% ipython --no-banner

In [1]: import numpy as np

In [2]: np.set_printoptions(precision=1, suppress=True, linewidth=160, legacy="1.25")

In [3]: F = np.load("x.npy")

In [4]: print(F)
[[-15   2  -9  -2  -8   9   9  -9]
 [ -8  14   0   4  -1   3   0   5]
 [  1   2  58  -2   0   8  -6   3]
 [  7  -8  -7 -34   8   9   9   8]
 [ -6  -3   2   8  16  -4  -8  -2]
 [ -1  -1   7   4  -8  48  -3  -5]
 [  4   3  -7   7   2   9  29   5]
 [  7   5   0   1  -8  -8   4  -6]]

In [5]: rng = np.random.default_rng(8)

In [6]: labels = rng.permutation(8)

In [7]: print(labels)
[3 7 0 5 6 1 2 4]

In [8]: B = F[labels][:, labels]

In [9]: print(B)
[[-34   8   7   9   9  -8  -7   8]
 [  1  -6   7  -8   4   5   0  -8]
 [ -2  -9 -15   9   9   2  -9  -8]
 [  4  -5  -1  48  -3  -1   7  -8]
 [  7   5   4   9  29   3  -7   2]
 [  4   5  -8   3   0  14   0  -1]
 [ -2   3   1   8  -6   2  58   0]
 [  8  -2  -6  -4  -8  -3   2  16]]

In [10]: print(np.trace(B))
110

In [11]: mat = np.load("dump.npy")

In [12]: print(mat)
[[ 3 -3 -2  6 -6 -4]
 [-4 -2 -4 -8 -4 -8]
 [ 0  1  0  0  2  0]
 [ 0  0  0  0  0  0]
 [ 0  0  0  0  0  0]
 [ 0  0  0  0  0  0]]

In [13]: labels = rng.permutation(6)

In [14]: print(labels)
[4 3 5 0 1 2]

In [15]: B = mat[labels][:, labels]

In [16]: print(np.diag(B))
[ 0  0  0  3 -2  0]

In [17]: print(B)
[[ 0  0  0  0  0  0]
 [ 0  0  0  0  0  0]
 [ 0  0  0  0  0  0]
 [-6  6 -4  3 -3 -2]
 [-4 -8 -8 -4 -2 -4]
 [ 2  0  0  0  1  0]]

In [18]: print(np.round(np.linalg.det(B), 1), round(np.linalg.det(mat[labels]), 1))
0.0 0.0

In [19]: print(np.sort(np.abs(np.linalg.eigvals(B))))
[0.  0.  0.  2.  2.  4.8]
